% python3 -q
>>> import numpy as np
>>> from numpy import linalg as LA
>>> np.set_printoptions(suppress=True, linewidth=100)
>>> tidy = lambda a: np.round(a, 2) + 0
>>> M = np.load("m.npy")
>>> M
array([[0, 0, 1, 0],
       [0, 0, 0, 0],
       [1, 0, 0, 0],
       [0, 0, 0, 0]])
>>> np.einsum("ii->", M)
np.int64(0)
>>> tidy(LA.det(M.T))
np.float64(0.0)
>>> print(np.kron(np.eye(2, dtype=int), M))
[[0 0 1 0 0 0 0 0]
 [0 0 0 0 0 0 0 0]
 [1 0 0 0 0 0 0 0]
 [0 0 0 0 0 0 0 0]
 [0 0 0 0 0 0 1 0]
 [0 0 0 0 0 0 0 0]
 [0 0 0 0 1 0 0 0]
 [0 0 0 0 0 0 0 0]]
>>> tidy(LA.det(M[::-1]))
np.float64(0.0)
>>> print(np.poly(M))
[ 1.  0. -1.  0.  0.]
>>> tidy(LA.eigvals(M).sum().real)
np.float64(0.0)
>>> LA.cond(M) > 100
np.True_
>>> [round(float(x), 2) for x in LA.svd(M, compute_uv=False)[:3]]
[1.0, 1.0, 0.0]
>>> print(tidy(LA.det(M)))
0.0
>>> np.trace(M)
np.int64(0)
>>> LA.matrix_power(M, 2)
array([[1, 0, 0, 0],
       [0, 0, 0, 0],
       [0, 0, 1, 0],
       [0, 0, 0, 0]])
>>> LA.determinant(M)
Traceback (most recent call last):
  File "<python-input-17>", line 1, in <module>
    LA.determinant(M)
    ^^^^^^^^^^^^^^
AttributeError: module 'numpy.linalg' has no attribute 'determinant'
>>> (M - M.T) / 2
array([[0., 0., 0., 0.],
       [0., 0., 0., 0.],
       [0., 0., 0., 0.],
       [0., 0., 0., 0.]])
>>> assert M == M.T
Traceback (most recent call last):
  File "<python-input-19>", line 1, in <module>
    assert M == M.T
           ^^^^^^^^
ValueError: The truth value of an array with more than one element is ambiguous. Use a.any() or a.all()
>>> M.sum(axis=0)
array([1, 0, 1, 0])
>>> low = np.diag(M.sum(axis=1)) - M
>>> LA.matrix_rank(low)
np.int64(1)
>>> low @ np.ones(4)
array([0., 0., 0., 0.])
>>> tidy(LA.eigvalsh(low))
array([0., 0., 0., 2.])
>>> print((LA.eigvalsh(low) < 1e-8).sum())
3
>>> vals, vecs = LA.eigvalsh(M)
Traceback (most recent call last):
  File "<python-input-26>", line 1, in <module>
    vals, vecs = LA.eigvalsh(M)
    ^^^^^^^^^^
ValueError: too many values to unpack (expected 2)
>>> vals, vecs = LA.eigh(M)
>>> tidy(vecs @ np.diag(vals) @ vecs.T)
array([[0., 0., 1., 0.],
       [0., 0., 0., 0.],
       [1., 0., 0., 0.],
       [0., 0., 0., 0.]])
>>> np.unique(vals.round(6) + 0, return_counts=True)[1]
array([1, 2, 1])
>>> tidy(LA.svd(M, compute_uv=False))
array([1., 1., 0., 0.])
>>> tidy(vecs.T @ M @ vecs)
array([[-1.,  0.,  0.,  0.],
       [ 0.,  0.,  0.,  0.],
       [ 0.,  0.,  0.,  0.],
       [ 0.,  0.,  0.,  1.]])
>>> data = 0.9 ** np.abs(np.subtract.outer(np.arange(4), np.arange(4)))
>>> tidy(data)
array([[1.  , 0.9 , 0.81, 0.73],
       [0.9 , 1.  , 0.9 , 0.81],
       [0.81, 0.9 , 1.  , 0.9 ],
       [0.73, 0.81, 0.9 , 1.  ]])
>>> Uu, sig, Vt = LA.svd(data)
>>> tidy(sig)
array([3.53, 0.31, 0.1 , 0.06])
>>> M2 = Uu[:, :1] @ np.diag(sig[:1]) @ Vt[:1]
>>> LA.matrix_rank(data, rtol=0.05)
np.int64(2)
>>> tidy(LA.norm(data - M2, 2)), tidy(sig[1])
(np.float64(0.31), np.float64(0.31))
>>> q, _ = LA.qr(np.array([[-0.3, -0.8, 1.4], [-1.1, 0.6, -1.3], [0.1, -0.5, -0.7]]))
>>> m1 = q[:, :3]
>>> tidy(m1)
array([[-0.26,  0.87, -0.41],
       [-0.96, -0.2 ,  0.19],
       [ 0.09,  0.45,  0.89]])
>>> tidy(m1 @ m1.T)
array([[1., 0., 0.],
       [0., 1., 0.],
       [0., 0., 1.]])
>>> tidy(m1[:, 2] @ m1[:, 0])
np.float64(0.0)
>>> tidy(LA.svd(m1, compute_uv=False))
array([1., 1., 1.])
>>> M2 = m1 / np.sqrt((m1 ** 2).mean(axis=1, keepdims=True))
>>> print(LA.matrix_rank(m1 - m1.mean(axis=1, keepdims=True)))
2
>>> LA.matrix_rank(M2) == LA.matrix_rank(m1)
np.True_
>>> x0 = np.array([4, -1, 0])
>>> a = np.maximum(m1 @ x0, 0)
>>> np.maximum(m1 @ (3 * x0), 0)
array([0., 0., 0.])
>>> print(tidy(np.tanh(m1 @ x0)))
[-0.96 -1.   -0.1 ]
>>> m1.T @ a
array([0., 0., 0.])
>>> print(tidy(np.maximum(m1 @ x0, 0) - np.maximum(-m1 @ x0, 0)))
[-1.92 -3.65 -0.1 ]
>>> M2 = np.array([[-1, 2], [-1, 3], [3, -2]])
>>> print(LA.matrix_rank(np.vstack([m1, M2.T])))
3
>>> K = np.array([[8, 8, 1, 4], [2, 0, 6, 3], [2, 0, 1, 1], [6, 5, 9, 9]])
>>> K
array([[8, 8, 1, 4],
       [2, 0, 6, 3],
       [2, 0, 1, 1],
       [6, 5, 9, 9]])
>>> rng = np.random.default_rng(94798)
>>> lab = rng.permutation(4)
>>> lab
array([2, 0, 3, 1])
>>> M2 = K[lab][:, lab]
>>> np.trace(M2)
np.int64(18)
>>> print(tidy(np.sort(np.abs(LA.eigvals(M2)))))
[ 2.33  2.33  2.51 16.76]
>>> lab = rng.permutation(4)
>>> M2 = K[:, lab] * rng.choice([-1, 1], 4)
>>> M2
array([[-8,  4, -8, -1],
       [-2,  3,  0, -6],
       [-2,  1,  0, -1],
       [-6,  9, -5, -9]])
>>> Uu, _, Vt = LA.svd(K.T @ M2)
>>> tidy(LA.lstsq(K, M2)[0])
array([[-1.,  0.,  0.,  0.],
       [ 0.,  0., -1.,  0.],
       [ 0.,  0.,  0., -1.],
       [ 0.,  1.,  0.,  0.]])
>>> tidy(Uu @ Vt)
array([[-1.,  0.,  0.,  0.],
       [ 0.,  0., -1.,  0.],
       [ 0.,  0.,  0., -1.],
       [ 0.,  1.,  0.,  0.]])
>>> print(lab)
[0 3 1 2]
>>> x0 = np.array([0, 5, 4, 2])
>>> LA.norm(M2 @ x0) <= LA.norm(M2, 2) * LA.norm(x0) + 1e-9
np.True_
>>> M2 @ x0
array([-14,   3,   3,   7])
>>> print(M2 @ (2 * x0))
[-28   6   6  14]
>>> (M2 @ x0).argmax()
np.int64(3)
>>> print(np.sign((M2 @ x0).round(6)))
[-1  1  1  1]
>>> proj = np.triu(np.array([[2, -5, -3, 2], [1, 1, -9, 1], [-6, 1, 5, 2], [-9, 8, -6, 4]]), 1) + np.eye(4)
>>> M2 = proj @ K @ LA.inv(proj)
>>> print(np.trace(M2), np.trace(K))
18.0 18
>>> proj @ K - K @ proj
array([[ -4.,  50.,  81., -26.],
       [-12.,  15.,   6., -16.],
       [ 12.,  20.,  24.,  12.],
       [  0.,  30.,  63., -35.]])
>>> LA.matrix_rank(M2)
np.int64(4)
>>> tidy(LA.det(M2))
np.float64(228.0)
>>> theta = rng.uniform(0, 2 * np.pi, 22)
>>> q, _ = LA.qr(np.array([[-1.0, -0.5], [-0.3, -0.3], [0.1, -0.8]]))
>>> arr = 5 * np.c_[np.cos(theta), np.sin(theta)] @ q.T
>>> print(tidy(arr))
[[ 3.    0.25 -3.99]
 [ 4.51  1.67  1.35]
 [ 4.77  1.49 -0.13]
 [ 3.75  0.62 -3.25]
 [-3.48 -0.48  3.56]
 [ 0.33 -0.77 -4.93]
 [-3.   -0.25  3.99]
 [ 4.71  1.59  0.51]
 [ 4.13  0.83 -2.7 ]
 [-3.61 -1.68 -3.02]
 [-1.44 -1.27 -4.61]
 [ 4.08  0.81 -2.77]
 [ 2.27 -0.07 -4.46]
 [-4.73 -1.57 -0.41]
 [ 3.44  1.66  3.23]
 [ 0.14  0.91  4.91]
 [ 2.66  1.54  3.94]
 [-3.27 -1.64 -3.41]
 [-3.65 -0.56  3.37]
 [-3.22 -1.63 -3.46]
 [-3.01 -1.6  -3.65]
 [-1.92 -1.39 -4.4 ]]
>>> Uu, sig, Vt = LA.svd(arr)
>>> vecs = Vt[:(sig > 1e-8).sum()]
>>> x0 = arr[18] + 2 * arr[10] + rng.integers(2) * np.eye(3)[1]
>>> tidy(x0)
array([-6.54, -3.11, -5.85])
>>> print(tidy(vecs.T @ vecs))
[[ 0.91  0.28 -0.05]
 [ 0.28  0.12  0.16]
 [-0.05  0.16  0.97]]
>>> LA.matrix_rank(np.vstack([arr, x0]))
np.int64(2)
>>> tidy(LA.norm(x0 - vecs.T @ vecs @ x0))
np.float64(0.0)
>>> np.allclose(vecs.T @ vecs @ x0, x0)
True
>>> dist = LA.norm(arr[:, None] - arr[None], axis=-1)
>>> tidy(dist[:5, :5])
array([[0.  , 5.74, 4.43, 1.13, 9.98],
       [5.74, 0.  , 1.51, 4.78, 8.57],
       [4.43, 1.51, 0.  , 3.4 , 9.25],
       [1.13, 4.78, 3.4 , 0.  , 9.99],
       [9.98, 8.57, 9.25, 9.99, 0.  ]])
>>> dist[17].round(6).argsort(kind="stable")[:4]
array([17, 19, 20,  9])
>>> np.unravel_index(dist.round(6).argmax(), dist.shape)
(np.int64(0), np.int64(6))
>>> lab = arr[:, 0] > np.median(arr[:, 0])
>>> u = arr[lab].mean(axis=0) - arr[~lab].mean(axis=0)
>>> tidy(u)
array([ 6.26,  1.89, -0.55])
>>> (((arr - arr.mean(axis=0)) @ u > 0) == lab).mean()
np.float64(1.0)
>>> vals, vecs = LA.eigh(M)
>>> x0 = np.array([2, 0, 2, -2])
>>> tidy(LA.eigvalsh(M[1:, 1:]))
array([0., 0., 0.])
>>> print(tidy(x0 @ M @ x0 / (x0 @ x0)), vals[0], vals[-1])
0.67 -1.0 1.0
>>> np.abs(M).sum(axis=1).max(), np.abs(vals).max()
(np.int64(1), np.float64(1.0))
>>> J = np.loadtxt("x.csv", delimiter=",")
>>> J
array([[-0.03,  0.01, -2.03, -0.04],
       [ 0.01, -0.02, -1.96, -0.01],
       [-0.04,  0.01,  0.02,  0.01]])
>>> M2 = J + rng.integers(-2, 3, (3, 1)) @ rng.integers(-2, 3, (1, 4))
>>> print(tidy(M2))
[[-1.03  2.01 -1.03 -0.04]
 [ 2.01 -4.02 -3.96 -0.01]
 [ 1.96 -3.99 -1.98  0.01]]
>>> print(tidy(np.abs(M2 - J).sum(axis=1)))
[4. 8. 8.]
>>> print(tidy(M2 - J))
[[-1.  2.  1.  0.]
 [ 2. -4. -2.  0.]
 [ 2. -4. -2.  0.]]
>>> tidy(LA.svd(M2 - J, compute_uv=False))
array([7.35, 0.  , 0.  ])
>>> tidy(LA.norm(J, 2) / LA.norm(J))
np.float64(1.0)
>>> LA.matrix_rank(J, rtol=0.1)
np.int64(1)
>>> E = np.array([[-3, -2], [-3, -2], [-3, -2]])
>>> E
array([[-3, -2],
       [-3, -2],
       [-3, -2]])
>>> rank = LA.matrix_rank(E)
>>> rank
np.int64(1)
>>> N = LA.svd(E)[2][rank:].T
>>> print([int(LA.matrix_rank(E[:i])) for i in range(1, len(E) + 1)])
[1, 1, 1]
>>> N.shape
(2, 1)
>>> np.allclose(E @ N, 0)
True
>>> [int(LA.matrix_rank(np.delete(E, i, axis=0))) for i in range(3)]
[1, 1, 1]
>>> [int(LA.matrix_rank(E[:, :j + 1])) for j in range(2)]
[1, 1]
>>> Uu, sig, Vt = LA.svd(E)
>>> vecs = Vt[:(sig > 1e-8).sum()]
>>> x0 = E[1] + 3 * E[2] + rng.integers(2) * np.eye(2)[0]
>>> x0
array([-12.,  -8.])
>>> print(np.allclose(vecs.T @ vecs @ x0, x0))
True
>>> x0 = np.array([3, 2])
>>> print(np.sign((E @ x0).round(6)))
[-1 -1 -1]
>>> np.einsum("ij,j->i", E, x0)
array([-13, -13, -13])
>>> E * x0
array([[-9, -4],
       [-9, -4],
       [-9, -4]])
>>> M2 = E / np.sqrt((E ** 2).mean(axis=1, keepdims=True))
>>> tidy(LA.norm(M2, axis=1))
array([1.41, 1.41, 1.41])
>>> E - E.mean(axis=1, keepdims=True)
array([[-0.5,  0.5],
       [-0.5,  0.5],
       [-0.5,  0.5]])
>>> A = np.load("out10.npy")
>>> print(A)
[[ 2 -3  0  0  0  0]
 [ 3 -1  0  0  0  0]
 [ 1  1  0  0  0  0]
 [ 0  0  2 -3  0  0]
 [ 0  0  3 -1  0  0]
 [ 0  0  1  1  0  0]
 [ 0  0  0  0  2 -3]
 [ 0  0  0  0  3 -1]
 [ 0  0  0  0  1  1]]
>>> proj = A @ LA.solve(A.T @ A, A.T)
>>> print(LA.matrix_rank(np.eye(9) - proj))
3
>>> tidy(proj @ A[:, 0])
array([2., 3., 1., 0., 0., 0., 0., 0., 0.])
>>> tidy(LA.eigvalsh(proj))
array([0., 0., 0., 1., 1., 1., 1., 1., 1.])
